% ipython --no-banner

In [1]: import numpy as np

In [2]: np.set_printoptions(suppress=True, linewidth=120)

In [3]: Q, _ = np.linalg.qr(np.array([[0.4, -0.8, -2.0],
   ...:     [2.4, -1.8, 0.7],
   ...:     [1.1, 1.1, -0.6],
   ...:     [-0.9, 1.6, 0.9]]))

In [4]: W0 = Q @ Q.T

In [5]: W0.round(1)
Out[5]: 
array([[ 0.7, -0.2,  0.1, -0.4],
       [-0.2,  0.9,  0.1, -0.2],
       [ 0.1,  0.1,  0.9,  0.2],
       [-0.4, -0.2,  0.2,  0.4]])

In [6]: def softmax(z):
   ...:     e = np.exp(z - z.max(axis=-1, keepdims=True))
   ...:     return e / e.sum(axis=-1, keepdims=True)
   ...: 

In [7]: np.round(softmax(W0[0] + 2), 1)
Out[7]: array([0.4, 0.2, 0.2, 0.1])

In [8]: np.round(softmax(W0[0]), 1)
Out[8]: array([0.4, 0.2, 0.2, 0.1])

In [9]: np.round(softmax(10 * W0[0]), 1) + 0
Out[9]: array([1., 0., 0., 0.])

In [10]: S = W0 @ W0.T / np.sqrt(4)

In [11]: np.round(softmax(S)[0] @ W0, 1)
Out[11]: array([ 0.2,  0.1,  0.3, -0.1])

In [12]: np.round(softmax(S), 1)
Out[12]: 
array([[0.3, 0.2, 0.3, 0.2],
       [0.2, 0.4, 0.2, 0.2],
       [0.2, 0.2, 0.3, 0.2],
       [0.2, 0.2, 0.3, 0.3]])

In [13]: np.round(softmax(S + np.triu(np.full(S.shape, -np.inf), 1)), 1)
Out[13]: 
array([[1. , 0. , 0. , 0. ],
       [0.4, 0.6, 0. , 0. ],
       [0.3, 0.3, 0.4, 0. ],
       [0.2, 0.2, 0.3, 0.3]])

In [14]: softmax(S).round(6).argmax(axis=1)
Out[14]: array([0, 1, 2, 3])

In [15]: rk = np.linalg.matrix_rank(W0)

In [16]: rk
Out[16]: np.int64(3)

In [17]: null = np.linalg.svd(W0)[2][rk:].T

In [18]: null.shape
Out[18]: (4, 1)

In [19]: np.round(W0 @ null, 1) + 0
Out[19]: 
array([[0.],
       [0.],
       [0.],
       [0.]])

In [20]: np.round(null[:, 0] / null[np.abs(null[:, 0]).round(6).argmax(), 0], 1)
Out[20]: array([ 0.7,  0.4, -0.3,  1. ])

In [21]: np.linalg.matrix_rank(W0.T @ W0), np.linalg.matrix_rank(W0 @ W0.T)
Out[21]: (np.int64(3), np.int64(3))

In [22]: M = np.loadtxt("data.csv", delimiter=",")

In [23]: M.round(1) + 0
Out[23]: 
array([[ 1. ,  0. , -0.1,  0. ,  0. ,  0. ,  0. , -0.2, -0.1],
       [ 0. ,  1. , -0.1,  0. ,  0. ,  0. ,  0. , -0.2, -0.1],
       [-0.1, -0.1,  0.6, -0.1, -0.1, -0.1, -0.1, -0.6, -0.4],
       [ 0. ,  0. , -0.1,  1. ,  0. ,  0. ,  0. , -0.2, -0.1],
       [ 0. ,  0. , -0.1,  0. ,  1. ,  0. ,  0. , -0.2, -0.1],
       [ 0. ,  0. , -0.1,  0. ,  0. ,  1. ,  0. , -0.2, -0.1],
       [ 0. ,  0. , -0.1,  0. ,  0. ,  0. ,  1. , -0.2, -0.1],
       [-0.2, -0.2, -0.6, -0.2, -0.2, -0.2, -0.2,  0. , -0.6],
       [-0.1, -0.1, -0.4, -0.1, -0.1, -0.1, -0.1, -0.6,  0.6]])

In [24]: ev, evecs = np.linalg.eigvalsh(M)
Traceback (most recent call last):
  Cell In[24], line 1
    ev, evecs = np.linalg.eigvalsh(M)
ValueError: too many values to unpack (expected 2)


In [25]: ev, evecs = np.linalg.eigh(M)

In [26]: np.round(np.linalg.svd(M, compute_uv=False), 1)
Out[26]: array([1., 1., 1., 1., 1., 1., 1., 1., 1.])

In [27]: np.round(evecs.T @ M @ evecs, 1) + 0
Out[27]: 
array([[-1.,  0.,  0.,  0.,  0.,  0.,  0.,  0.,  0.],
       [ 0.,  1.,  0.,  0.,  0.,  0.,  0.,  0.,  0.],
       [ 0.,  0.,  1.,  0.,  0.,  0.,  0.,  0.,  0.],
       [ 0.,  0.,  0.,  1.,  0.,  0.,  0.,  0.,  0.],
       [ 0.,  0.,  0.,  0.,  1.,  0.,  0.,  0.,  0.],
       [ 0.,  0.,  0.,  0.,  0.,  1.,  0.,  0.,  0.],
       [ 0.,  0.,  0.,  0.,  0.,  0.,  1.,  0.,  0.],
       [ 0.,  0.,  0.,  0.,  0.,  0.,  0.,  1.,  0.],
       [ 0.,  0.,  0.,  0.,  0.,  0.,  0.,  0.,  1.]])

In [28]: round(ev.sum(), 1), np.trace(M)
Out[28]: (np.float64(7.0), np.float64(7.0))
